$ python -q
>>> import numpy as np
>>> np.set_printoptions(precision=3, suppress=True, linewidth=140)
>>> feats = np.array([[1, 1, 3, 5], [3, 1, 3, 1], [4, 4, 3, 0], [1, 1, 3, 5]])
>>> U, sig, Vt = np.linalg.svd(feats)
>>> np.argmax(sig[:-1] / (sig[1:] + 1e-6)) + 1
np.int64(3)
>>> other = U[:, :3] @ np.diag(sig[:3]) @ Vt[:3]
>>> np.linalg.matrix_rank(feats, rtol=0.05)
np.int64(3)
>>> round(np.linalg.norm(feats - other, 2), 3), round(float(sig[3]), 3)
(np.float64(0.0), 0.0)
>>> print(np.linalg.matrix_rank(other))
3
>>> other.round(3) + 0
array([[1., 1., 3., 5.],
       [3., 1., 3., 1.],
       [4., 4., 3., 0.],
       [1., 1., 3., 5.]])
>>> rng = np.random.default_rng(318612)
>>> other = feats + rng.integers(-2, 3, (4, 3)) @ rng.integers(-2, 3, (3, 4))
>>> other
array([[ 3,  3,  2,  0],
       [ 9,  7,  2, -2],
       [ 6,  6,  3,  1],
       [-1, -1,  5,  6]])
>>> print(other - feats)
[[ 2  2 -1 -5]
 [ 6  6 -1 -3]
 [ 2  2  0  1]
 [-2 -2  2  1]]
>>> np.abs(other - feats).sum(axis=1)
array([10, 16,  5,  7])
>>> print(np.linalg.matrix_rank(other - feats, tol=1e-8))
3
>>> round(np.linalg.norm(other) ** 2 / np.linalg.norm(other, 2) ** 2, 3)
np.float64(1.297)
>>> print(np.round(np.linalg.norm(other[0], 1), 3), np.round(np.linalg.norm(other[0], np.inf), 3))
8.0 3.0
>>> print(np.round(np.linalg.norm(other, 2), 3))
15.334
>>> round(float(np.linalg.norm(other, 1)), 3), np.round(np.linalg.norm(other, np.inf), 3)
(19.0, np.float64(20.0))
>>> np.linalg.norm(other, axis=1).argmax()
np.int64(1)
>>> round(np.linalg.norm(other[0] - other[1]), 3)
np.float64(7.483)
>>> np.linalg.norm(other, axis=0)
array([11.269,  9.747,  6.481,  6.403])
>>> np.round(np.linalg.det(feats.T), 3)
np.float64(0.0)
>>> round(np.linalg.det(2 * feats), 3), round(float(np.linalg.det(feats)), 3)
(np.float64(0.0), 0.0)
>>> print(np.round(np.linalg.det(feats[::-1]), 3))
0.0
>>> print(np.round(np.poly(feats), 3) + 0)
[  1. -10.  -1.  18.   0.]
>>> (feats - feats.T) / 2
array([[ 0. , -1. , -0.5,  2. ],
       [ 1. ,  0. , -0.5,  0. ],
       [ 0.5,  0.5,  0. , -1.5],
       [-2. ,  0. ,  1.5,  0. ]])
>>> feats @ feats
array([[21, 19, 30, 31],
       [19, 17, 24, 21],
       [28, 20, 33, 24],
       [21, 19, 30, 31]])
>>> round(float(np.abs(np.linalg.eigvals(feats)).max()), 3)
9.918
>>> other = np.array([[1, 1], [1, -1]])
>>> A = np.kron(other, np.kron(other, other))[rng.permutation(8)][:4]
>>> A
array([[ 1,  1,  1,  1,  1,  1,  1,  1],
       [ 1, -1,  1, -1,  1, -1,  1, -1],
       [ 1,  1, -1, -1,  1,  1, -1, -1],
       [ 1, -1, -1,  1,  1, -1, -1,  1]])
>>> A.shape
(4, 8)
>>> np.linalg.matrix_rank(A)
np.int64(4)
>>> np.linalg.svd(A, compute_uv=False)
array([2.828, 2.828, 2.828, 2.828])
>>> A.sum(axis=0)
array([4, 0, 0, 0, 4, 0, 0, 0])
>>> np.abs(A).max()
np.int64(1)
>>> print(np.round(np.linalg.norm(A), 3))
5.657
>>> mat = np.load("layer0.npy")
>>> mat
array([[3.997, 8.018, 6.   ],
       [3.993, 7.986, 6.002],
       [3.997, 7.989, 5.989],
       [3.983, 7.981, 5.983],
       [2.976, 9.   , 4.002],
       [2.984, 9.011, 4.008],
       [3.023, 9.004, 3.998],
       [3.011, 8.981, 3.996],
       [1.989, 1.998, 4.01 ],
       [2.007, 2.018, 3.979],
       [2.012, 1.987, 3.996],
       [2.022, 1.988, 4.001]])
>>> U, sig, Vt = np.linalg.svd(mat)
>>> np.argmax(sig[:-1] / (sig[1:] + 1e-6)) + 1
np.int64(2)
>>> other = U[:, :2] @ np.diag(sig[:2]) @ Vt[:2]
>>> np.round(np.linalg.norm(mat - other, 2), 3), round(float(sig[2]), 3)
(np.float64(0.345), 0.345)
>>> np.linalg.matrix_rank(mat, rtol=0.05)
np.int64(2)
>>> np.linalg.matrix_rank(other)
np.int64(2)
>>> x0 = np.array([-4, 3, -9])
>>> y = mat @ x0
>>> coef, lr = np.zeros(3), 1 / np.linalg.norm(mat, 2) ** 2
>>> for i in range(25):
...     coef -= lr * mat.T @ (mat @ coef - y)
...     if i % 5 == 0: print(i, round(np.linalg.norm(mat @ coef - y), 3))
... 
0 54.424
5 45.217
10 37.568
15 31.213
20 25.932
>>> np.round(np.linalg.cond(mat), 3)
np.float64(89.369)
>>> Xc = (mat - mat.mean(axis=0)) / mat.std(axis=0)
>>> Xc.std(axis=0)
array([1., 1., 1.])
>>> coef = np.linalg.lstsq(np.delete(Xc, 2, axis=1), Xc[:, 2])[0]
>>> print(np.abs(coef).argmax())
0
>>> coef
array([ 1.51 , -0.813])
>>> round(float(1 - np.var(Xc[:, 2] - np.delete(Xc, 2, axis=1) @ coef)), 3)
0.999
>>> q, R = np.linalg.qr(mat)
>>> print(np.abs(np.diag(R)))
[10.763  6.993  0.828]
>>> np.round(q.T @ q, 3) + 0
array([[1., 0., 0.],
       [0., 1., 0.],
       [0., 0., 1.]])
>>> print(q.shape, R.shape)
(12, 3) (3, 3)
>>> gram = mat.T @ mat
>>> np.linalg.svd(mat, compute_uv=False) ** 2
array([948.308,  34.507,   0.119])
>>> np.allclose(gram, gram.T)
True
>>> np.linalg.matrix_rank(gram)
np.int64(3)
>>> E = np.load("m.npy")
>>> E
array([[-5.03 ,  7.96 ,  5.019],
       [-5.007,  7.992,  5.012],
       [-5.004,  7.979,  4.963],
       [-7.997, -5.018, -3.993],
       [-8.013, -4.988, -3.988],
       [-8.03 , -4.975, -4.039],
       [-0.002, -2.024, -3.98 ],
       [-0.002, -2.006, -4.023],
       [-0.014, -2.011, -3.992]])
>>> x0 = np.array([2, 2, 0])
>>> y = E @ x0
>>> np.round(np.linalg.lstsq(E, y)[0], 3) + 0
array([2., 2., 0.])
>>> print(np.round(np.linalg.solve(E.T @ E, E.T @ y), 3) + 0)
[2. 2. 0.]
>>> y = y + 0.1 * rng.normal(size=9)
>>> y
array([  5.843,   5.793,   6.129, -26.057, -26.073, -26.048,  -4.189,  -4.036,  -4.176])
>>> coef, *_ = np.linalg.lstsq(E, y)
>>> np.round(E.T @ (y - E @ coef), 3) + 0
array([0., 0., 0.])
>>> coef.round()
array([2., 2., 0.])
>>> print(coef)
[2.002 1.979 0.034]
>>> other = np.c_[E[:, :1] @ np.array([[-9]]), np.array([0, 1, 2, 0, 2, 0, 0, 0, 1])]
>>> other
array([[45.27 ,  0.   ],
       [45.063,  1.   ],
       [45.036,  2.   ],
       [71.973,  0.   ],
       [72.117,  2.   ],
       [72.27 ,  0.   ],
       [ 0.018,  0.   ],
       [ 0.018,  0.   ],
       [ 0.126,  1.   ]])
>>> np.round(np.linalg.lstsq(E, other[:, 0])[0], 3) + 0
array([-9.,  0.,  0.])
>>> np.count_nonzero(E)
np.int64(27)
>>> E.mean(axis=0)
array([-4.344,  0.323, -1.002])
>>> round(np.linalg.norm(E), 3)
np.float64(26.777)
>>> print(np.linalg.svd(E, compute_uv=False))
[20.884 16.375  3.564]
>>> np.unravel_index(np.abs(E).argmax(), E.shape)
(np.int64(5), np.int64(0))
>>> x0 = np.array([4, 2, 6])
>>> np.einsum("ij,j->i", mat, x0)
array([68.024, 67.956, 67.9  , 67.792, 53.916, 54.006, 54.088, 53.982, 36.012, 35.938, 35.998, 36.07 ])
>>> np.sign((mat @ x0).round(6))
array([1., 1., 1., 1., 1., 1., 1., 1., 1., 1., 1., 1.])
>>> data, _ = np.linalg.qr(np.array([[-0.4, 0.6, 2.5, -1.2],
...     [2.1, -0.4, -0.1, -0.8],
...     [-0.4, 2.6, -0.2, -0.4],
...     [-0.5, -2.2, -1.2, -0.6]]))
>>> data
array([[-0.179, -0.15 ,  0.895,  0.38 ],
       [ 0.941, -0.009,  0.044,  0.335],
       [-0.179, -0.73 , -0.386,  0.535],
       [-0.224,  0.667, -0.22 ,  0.675]])
>>> blk = np.stack([data, -3 * data, data[::-1]])
>>> print(np.linalg.matrix_rank(blk))
[4 4 4]
>>> np.round(np.einsum("bij,cij->bc", blk, blk), 3) + 0
array([[  4., -12.,   0.],
       [-12.,  36.,   0.],
       [  0.,   0.,   4.]])
>>> print(np.linalg.norm(blk, axis=(1, 2)))
[2. 6. 2.]
>>> (blk @ data.T).shape
(3, 4, 4)
>>> print(np.linalg.det(blk))
[ -1. -81.  -1.]
>>> print(blk.shape)
(3, 4, 4)
>>> U, sig, Vt = np.linalg.svd(data, full_matrices=False)
>>> np.cumsum(sig ** 2) / np.sum(sig ** 2)
array([0.25, 0.5 , 0.75, 1.  ])
>>> np.allclose(U * sig @ Vt, data)
True
>>> print(sig)
[1. 1. 1. 1.]
>>> (sig > 1e-8).sum()
np.int64(4)
>>> print(U.shape, sig.shape, Vt.shape)
(4, 4) (4,) (4, 4)
>>> other = np.array([[5, 4], [4, 1], [5, 1], [0, 3]])
>>> np.linalg.matrix_rank(data @ other)
np.int64(2)
>>> np.linalg.matrix_rank(np.vstack([data, other.T]))
np.int64(4)
>>> data @ other
array([[ 2.977,  1.169],
       [ 4.893,  4.806],
       [-5.744, -0.227],
       [ 0.447,  1.577]])
>>> np.vstack([data, other.T]).shape
(6, 4)
>>> np.einsum("ij,ij->i", data, data)
array([1., 1., 1., 1.])
>>> x0 = np.array([-3, 2, -2, -2])
>>> y = data @ x0
>>> coef, lr = np.zeros(4), 1 / np.linalg.norm(data, 2) ** 2
>>> for i in range(30):
...     coef -= lr * data.T @ (data @ coef - y)
...     if i % 10 == 0: print(i, round(np.linalg.norm(data @ coef - y), 3))
... 
0 0.0
10 0.0
20 0.0
>>> print(round(float(np.linalg.cond(data)), 3))
1.0
>>> other = data / np.sqrt((data ** 2).mean(axis=1, keepdims=True))
>>> print(other[0])
[-0.358 -0.3    1.79   0.761]
>>> np.linalg.matrix_rank(data - data.mean(axis=1, keepdims=True))
np.int64(3)
>>> print(np.linalg.norm(other, axis=1))
[2. 2. 2. 2.]
>>> K = np.array([[8, -7, 8, 4], [-7, 8, -7, 8], [8, -7, 8, -7], [4, 8, -7, 8]])
>>> vals, V = np.linalg.eig(K)
>>> print(vals)
[25.477 12.09  -6.477  0.91 ]
>>> round(float(np.prod(vals)), 3)
-1815.0
>>> np.sort(np.linalg.eigvals(np.linalg.inv(K)))
array([-0.154,  0.039,  0.083,  1.099])
>>> np.round(K @ V[:, 0] - vals[0] * V[:, 0], 3) + 0
array([0., 0., 0., 0.])
>>> arr = np.load("out18.npy")
>>> arr
array([[ 2., -1.,  1.,  0.],
       [ 1., -1.,  1.,  1.],
       [-1.,  0.,  0.,  1.],
       [-1., -1., -1.,  3.]])
>>> gram = arr.T @ arr
>>> np.linalg.matrix_rank(gram)
np.int64(3)
>>> np.diag(gram)
array([ 7.,  3.,  3., 11.])
>>> print(np.allclose(gram, gram.T))
True
>>> (arr @ arr.T).shape
(4, 4)
>>> np.round(np.linalg.eigvalsh(gram)[::-1], 3) + 0
array([14.248,  9.203,  0.549,  0.   ])
>>> np.round(np.sort(np.abs(np.linalg.eigvals(arr))), 3) + 0
array([0., 1., 1., 2.])
>>> np.linalg.matrix_power(arr, 4)
array([[  2.,  -1.,   1.,   0.],
       [-13.,  -1., -13.,  15.],
       [-15.,   0., -14.,  15.],
       [-29.,  -1., -29.,  31.]])
>>> np.allclose(arr, arr.T)
False
>>> round(float(np.linalg.det(arr)), 3)
0.0
>>> print(arr @ arr)
[[ 2. -1.  1.  0.]
 [-1. -1. -1.  3.]
 [-3.  0. -2.  3.]
 [-5. -1. -5.  7.]]
>>> (arr - arr.T) / 2
array([[ 0. , -1. ,  1. ,  0.5],
       [ 1. ,  0. ,  0.5,  1. ],
       [-1. , -0.5,  0. ,  1. ],
       [-0.5, -1. , -1. ,  0. ]])
>>> print(round(np.abs(np.linalg.eigvals(arr)).max(), 3))
2.0
>>> other = E / np.linalg.norm(E, axis=1, keepdims=True)
>>> gram = other @ other.T
>>> np.argwhere(np.triu(np.abs(gram) > 0.95, 1))
array([[0, 1],
       [0, 2],
       [1, 2],
       [3, 4],
       [3, 5],
       [4, 5],
       [6, 7],
       [6, 8],
       [7, 8]])
>>> (gram - 2 * np.eye(9)).round(6).argmax(axis=1)
array([1, 2, 1, 4, 3, 4, 8, 8, 6])
>>> print(np.linalg.norm(other, axis=1))
[1. 1. 1. 1. 1. 1. 1. 1. 1.]
>>> print((np.abs(gram) > 0.9).astype(int))
[[1 1 1 0 0 0 0 0 0]
 [1 1 1 0 0 0 0 0 0]
 [1 1 1 0 0 0 0 0 0]
 [0 0 0 1 1 1 0 0 0]
 [0 0 0 1 1 1 0 0 0]
 [0 0 0 1 1 1 0 0 0]
 [0 0 0 0 0 0 1 1 1]
 [0 0 0 0 0 0 1 1 1]
 [0 0 0 0 0 0 1 1 1]]
>>> other = arr[0, 0] * arr[1:] - np.outer(arr[1:, 0], arr[0])
>>> other
array([[ 0., -1.,  1.,  2.],
       [ 0., -1.,  1.,  2.],
       [ 0., -3., -1.,  6.]])
>>> np.linalg.matrix_rank(other), np.linalg.matrix_rank(arr)
(np.int64(2), np.int64(3))
>>> arr[:, 0] / arr[0, 0]
array([ 1. ,  0.5, -0.5, -0.5])
>>> print(np.flatnonzero(~other.round(6).any(axis=1)))
[]
>>> X = np.loadtxt("sample10.csv", delimiter=",")
>>> print(X)
[[-0.802  0.583 -0.129]
 [-0.566 -0.675  0.473]
 [ 0.189  0.453  0.871]]
>>> x0 = np.array([1, 3, -1])
>>> 3 - np.linalg.matrix_rank(X - np.eye(3), tol=1e-8)
np.int64(1)
>>> [p for p in range(1, 25) if np.allclose(np.linalg.matrix_power(X, p), np.eye(3))]
[]
>>> print(np.sort(np.abs(np.degrees(np.angle(np.linalg.eigvals(X))))))
[  0.    143.399 143.399]
>>> print(round(np.linalg.det(X), 3))
1.0
>>> np.abs(np.linalg.eigvals(X))
array([1., 1., 1.])
